$ python -q
>>> import numpy as np
>>> import numpy.linalg as la
>>> np.set_printoptions(precision=2, suppress=True, linewidth=200)
>>> feats = np.load("run13.npy")
>>> feats
array([[ 3.,  0.,  0.,  0.,  0.,  0.],
       [ 0.,  7., -6.,  6.,  0., -2.],
       [ 0., -6., 12., -9.,  0.,  3.],
       [ 0.,  6., -9., 12.,  0., -3.],
       [ 0.,  0.,  0.,  0.,  3.,  0.],
       [ 0., -2.,  3., -3.,  0.,  4.]])
>>> Y = np.array([[2, -2], [-3, 0], [2, -2], [-3, 3], [-2, 0], [1, 2]])
>>> la.matrix_rank(feats @ Y)
np.int64(2)
>>> Y.T @ feats.T
array([[  6., -53.,  72., -75.,  -6.,  25.],
       [ -6.,  26., -45.,  48.,   0.,  -7.]])
>>> ev, V = la.eigh(feats)
>>> x0 = np.array([-1, -1, 2, 1, 0, -1])
>>> np.round(V * np.abs(ev) @ V.T, 2) + 0
array([[ 3.,  0.,  0.,  0.,  0.,  0.],
       [ 0.,  7., -6.,  6.,  0., -2.],
       [ 0., -6., 12., -9.,  0.,  3.],
       [ 0.,  6., -9., 12.,  0., -3.],
       [ 0.,  0.,  0.,  0.,  3.,  0.],
       [ 0., -2.,  3., -3.,  0.,  4.]])
>>> x0 @ feats @ x0 / (x0 @ x0), round(ev[0], 2), round(float(ev[-1]), 2)
(np.float64(5.0), np.float64(3.0), 26.0)
>>> rng = np.random.default_rng(8045)
>>> idx = rng.permutation(6)
>>> Y = feats[:, idx] * rng.choice([-1, 1], 6)
>>> Y
array([[  0.,   0.,  -0.,   3.,  -0.,   0.],
       [  7.,   0.,   6.,   0.,  -6.,  -2.],
       [ -6.,   0., -12.,   0.,   9.,   3.],
       [  6.,   0.,   9.,   0., -12.,  -3.],
       [  0.,   3.,  -0.,   0.,  -0.,   0.],
       [ -2.,   0.,  -3.,   0.,   3.,   4.]])
>>> U, _, vt = la.svd(feats.T @ Y)
>>> idx
array([1, 4, 2, 0, 3, 5])
>>> np.round(la.lstsq(feats, Y)[0], 2) + 0
array([[ 0.,  0.,  0.,  1.,  0.,  0.],
       [ 1.,  0.,  0.,  0.,  0.,  0.],
       [ 0.,  0., -1.,  0.,  0.,  0.],
       [ 0.,  0.,  0.,  0., -1.,  0.],
       [ 0.,  1.,  0.,  0.,  0.,  0.],
       [ 0.,  0.,  0.,  0.,  0.,  1.]])
>>> ev, V = la.eigh(feats)
>>> np.round(V.T @ V, 2) + 0
array([[1., 0., 0., 0., 0., 0.],
       [0., 1., 0., 0., 0., 0.],
       [0., 0., 1., 0., 0., 0.],
       [0., 0., 0., 1., 0., 0.],
       [0., 0., 0., 0., 1., 0.],
       [0., 0., 0., 0., 0., 1.]])
>>> np.unique(ev.round(6) + 0, return_counts=True)[1]
array([5, 1])
>>> L = la.cholesky(feats)
>>> la.eigvalsh(feats).min() > 0
np.True_
>>> np.diag(L) ** 2
array([3.  , 7.  , 6.86, 4.69, 3.  , 3.12])
>>> E = np.array([[-0.72, 0.0, -0.04, 0.0],
...     [0.36, 0.0, 0.02, 0.0],
...     [-4.5, 0.0, -0.25, 0.0],
...     [0.72, 0.0, 0.04, 0.0],
...     [-0.72, 0.0, -0.04, 0.0]])
>>> t3 = np.stack([E, 5 * E, E[::-1]])
>>> la.matrix_rank(t3)
array([1, 1, 1])
>>> np.einsum("bij,cij->bc", t3, t3)
array([[ 22.  , 110.01,  21.87],
       [110.01, 550.06, 109.36],
       [ 21.87, 109.36,  22.  ]])
>>> t3.sum(axis=0)
array([[ -5.04,   0.  ,  -0.28,   0.  ],
       [  2.88,   0.  ,   0.16,   0.  ],
       [-31.5 ,   0.  ,  -1.75,   0.  ],
       [  4.68,   0.  ,   0.26,   0.  ],
       [ -5.04,   0.  ,  -0.28,   0.  ]])
>>> (t3 @ E.T).shape
(3, 5, 5)
>>> E.sum(axis=1)
array([-0.76,  0.38, -4.75,  0.76, -0.76])
>>> E - E[0]
array([[ 0.  ,  0.  ,  0.  ,  0.  ],
       [ 1.08,  0.  ,  0.06,  0.  ],
       [-3.78,  0.  , -0.21,  0.  ],
       [ 1.44,  0.  ,  0.08,  0.  ],
       [ 0.  ,  0.  ,  0.  ,  0.  ]])
>>> np.round(la.svd(E, compute_uv=False), 2) + 0
array([4.69, 0.  , 0.  , 0.  ])
>>> np.unravel_index(np.abs(E).argmax(), E.shape)
(np.int64(2), np.int64(0))
>>> E.mean(axis=0)
array([-0.97,  0.  , -0.05,  0.  ])
>>> Y = np.array([[1, 1], [3, 3]])
>>> basis = np.array([[0, 2], [2, 0]])
>>> mat = np.kron(Y, basis)
>>> mat
array([[0, 2, 0, 2],
       [2, 0, 2, 0],
       [0, 6, 0, 6],
       [6, 0, 6, 0]])
>>> U, sigma, vt = la.svd(mat)
>>> sigma.round(2) + 0
array([8.94, 8.94, 0.  , 0.  ])
>>> Y = U[:, :2] @ np.diag(sigma[:2]) @ vt[:2]
>>> la.matrix_rank(mat, rtol=0.05)
np.int64(2)
>>> round(la.norm(mat - Y) / la.norm(mat), 2)
np.float64(0.0)
>>> la.matrix_rank(Y)
np.int64(2)
>>> Y = mat / np.sqrt((mat ** 2).mean(axis=1, keepdims=True))
>>> la.matrix_rank(mat - mat.mean(axis=1, keepdims=True))
np.int64(1)
>>> la.norm(Y, axis=1)
array([2., 2., 2., 2.])
>>> mat - mat.mean(axis=1, keepdims=True)
array([[-1.,  1., -1.,  1.],
       [ 1., -1.,  1., -1.],
       [-3.,  3., -3.,  3.],
       [ 3., -3.,  3., -3.]])
>>> la.matrix_power(mat, 4)
array([[1024,    0, 1024,    0],
       [   0, 1024,    0, 1024],
       [3072,    0, 3072,    0],
       [   0, 3072,    0, 3072]])
>>> np.trace(mat)
np.int64(0)
>>> (mat - mat.T) / 2
array([[ 0.,  0.,  0., -2.],
       [ 0.,  0., -2.,  0.],
       [ 0.,  2.,  0.,  0.],
       [ 2.,  0.,  0.,  0.]])
>>> np.round(np.sort(np.abs(la.eigvals(mat))), 2) + 0
array([0., 0., 8., 8.])
>>> np.allclose(mat, mat.T)
False
>>> round(la.norm(mat, 2) / la.norm(mat), 2)
np.float64(0.71)
>>> la.matrix_rank(mat, rtol=0.1)
np.int64(2)
>>> idx = rng.permutation(4)
>>> idx
array([3, 2, 1, 0])
>>> Y = mat[idx][:, idx]
>>> np.trace(Y)
np.int64(0)
>>> round(float(la.det(Y)), 2), round(float(la.det(mat[idx])), 2)
(0.0, 0.0)
>>> r0 = np.array([1, -3, -3, -5, -5, -4, 0])
>>> X = np.array([np.roll(r0, i) for i in range(7)])
>>> X
array([[ 1, -3, -3, -5, -5, -4,  0],
       [ 0,  1, -3, -3, -5, -5, -4],
       [-4,  0,  1, -3, -3, -5, -5],
       [-5, -4,  0,  1, -3, -3, -5],
       [-5, -5, -4,  0,  1, -3, -3],
       [-3, -5, -5, -4,  0,  1, -3],
       [-3, -3, -5, -5, -4,  0,  1]])
>>> r0 = np.array([0, 2, 1, 0, 1, 1, 1])
>>> Y = X + np.outer(r0, np.eye(7)[6])
>>> Y
array([[ 1., -3., -3., -5., -5., -4.,  0.],
       [ 0.,  1., -3., -3., -5., -5., -2.],
       [-4.,  0.,  1., -3., -3., -5., -4.],
       [-5., -4.,  0.,  1., -3., -3., -5.],
       [-5., -5., -4.,  0.,  1., -3., -2.],
       [-3., -5., -5., -4.,  0.,  1., -2.],
       [-3., -3., -5., -5., -4.,  0.,  2.]])
>>> round(float(la.det(Y) / la.det(X)), 2), np.round(1 + la.solve(X, r0)[6], 2)
(0.86, np.float64(0.86))
>>> U, sigma, vt = la.svd(X, full_matrices=False)
>>> np.round(U.T @ X @ vt.T, 2) + 0
array([[19.  ,  0.  ,  0.  ,  0.  ,  0.  ,  0.  ,  0.  ],
       [ 0.  ,  9.79,  0.  ,  0.  ,  0.  ,  0.  ,  0.  ],
       [ 0.  ,  0.  ,  9.79,  0.  ,  0.  ,  0.  ,  0.  ],
       [ 0.  ,  0.  ,  0.  ,  3.78,  0.  ,  0.  ,  0.  ],
       [ 0.  ,  0.  ,  0.  ,  0.  ,  3.78,  0.  ,  0.  ],
       [ 0.  ,  0.  ,  0.  ,  0.  ,  0.  ,  2.6 ,  0.  ],
       [ 0.  ,  0.  ,  0.  ,  0.  ,  0.  ,  0.  ,  2.6 ]])
>>> (sigma > 1e-8).sum()
np.int64(7)
>>> np.round(U.T @ U, 2) + 0
array([[1., 0., 0., 0., 0., 0., 0.],
       [0., 1., 0., 0., 0., 0., 0.],
       [0., 0., 1., 0., 0., 0., 0.],
       [0., 0., 0., 1., 0., 0., 0.],
       [0., 0., 0., 0., 1., 0., 0.],
       [0., 0., 0., 0., 0., 1., 0.],
       [0., 0., 0., 0., 0., 0., 1.]])
>>> sigma / sigma[0]
array([1.  , 0.52, 0.52, 0.2 , 0.2 , 0.14, 0.14])
>>> J = np.array([[1, 0, 0, 0], [6, 1, 0, 0], [8, 7, 1, 0], [3, 9, 2, 1]])
>>> np.allclose(E[:-1].T @ la.lstsq(E[:-1].T, E[-1])[0], E[-1])
True
>>> data = np.array([[-16, 7, 5, 18, 11, 18, -2, 10],
...     [7, -4, 4, -13, -7, 14, 4, 6],
...     [5, 4, 6, 15, -12, -3, 8, -1],
...     [18, -13, 15, -16, -1, -2, -1, -6],
...     [11, -7, -12, -1, 10, -17, -5, -12],
...     [18, 14, -3, -2, -17, -12, -1, -8],
...     [-2, 4, 8, -1, -5, -1, 2, 2],
...     [10, 6, -1, -6, -12, -8, 2, -16]])
>>> data
array([[-16,   7,   5,  18,  11,  18,  -2,  10],
       [  7,  -4,   4, -13,  -7,  14,   4,   6],
       [  5,   4,   6,  15, -12,  -3,   8,  -1],
       [ 18, -13,  15, -16,  -1,  -2,  -1,  -6],
       [ 11,  -7, -12,  -1,  10, -17,  -5, -12],
       [ 18,  14,  -3,  -2, -17, -12,  -1,  -8],
       [ -2,   4,   8,  -1,  -5,  -1,   2,   2],
       [ 10,   6,  -1,  -6, -12,  -8,   2, -16]])
>>> ev, V = la.eigh(data)
>>> V @ np.diag(ev) @ V.T
array([[-16.,   7.,   5.,  18.,  11.,  18.,  -2.,  10.],
       [  7.,  -4.,   4., -13.,  -7.,  14.,   4.,   6.],
       [  5.,   4.,   6.,  15., -12.,  -3.,   8.,  -1.],
       [ 18., -13.,  15., -16.,  -1.,  -2.,  -1.,  -6.],
       [ 11.,  -7., -12.,  -1.,  10., -17.,  -5., -12.],
       [ 18.,  14.,  -3.,  -2., -17., -12.,  -1.,  -8.],
       [ -2.,   4.,   8.,  -1.,  -5.,  -1.,   2.,   2.],
       [ 10.,   6.,  -1.,  -6., -12.,  -8.,   2., -16.]])
>>> la.eigvalsh(data + 5 * np.eye(8))
array([-49.53, -30.06,  -6.13,  -3.77,   6.39,  16.07,  22.82,  38.22])
>>> np.all(la.eigvalsh(data) > 0)
np.False_
>>> A = np.load("data.npy")
>>> A
array([[ 0.,  0.,  0.,  0.,  0.,  0.,  1.,  1.],
       [ 0.,  0.,  0.,  0.,  0.,  0., -1.,  0.],
       [ 0.,  0.,  0.,  0.,  0.,  0.,  0.,  0.],
       [ 0.,  0.,  0.,  0.,  0.,  0., -2., -2.],
       [ 0.,  0.,  0.,  0.,  0.,  0., -3.,  2.],
       [ 0.,  0.,  0.,  0.,  0.,  0., -2., -1.],
       [ 1., -1.,  0., -2., -3., -2.,  0.,  0.],
       [ 1.,  0.,  0., -2.,  2., -1.,  0.,  0.]])
>>> def softmax(z):
...     e = np.exp(z - z.max(axis=-1, keepdims=True))
...     return e / e.sum(axis=-1, keepdims=True)
... 
>>> softmax(data).sum(axis=1)
array([1., 1., 1., 1., 1., 1., 1., 1.])
>>> np.round(softmax(data[4] + 5), 2) + 0
array([0.73, 0.  , 0.  , 0.  , 0.27, 0.  , 0.  , 0.  ])
>>> np.round(softmax(10 * data[4]), 2) + 0
array([1., 0., 0., 0., 0., 0., 0., 0.])
>>> S = data @ data.T / np.sqrt(8)
>>> np.round(softmax(S), 2) + 0
array([[1.  , 0.  , 0.  , 0.  , 0.  , 0.  , 0.  , 0.  ],
       [0.  , 1.  , 0.  , 0.  , 0.  , 0.  , 0.  , 0.  ],
       [0.  , 0.  , 1.  , 0.  , 0.  , 0.  , 0.  , 0.  ],
       [0.  , 0.  , 0.  , 1.  , 0.  , 0.  , 0.  , 0.  ],
       [0.  , 0.  , 0.  , 0.  , 1.  , 0.  , 0.  , 0.  ],
       [0.  , 0.  , 0.  , 0.  , 0.  , 1.  , 0.  , 0.  ],
       [0.  , 0.  , 0.26, 0.  , 0.  , 0.  , 0.74, 0.  ],
       [0.  , 0.  , 0.  , 0.  , 0.  , 1.  , 0.  , 0.  ]])
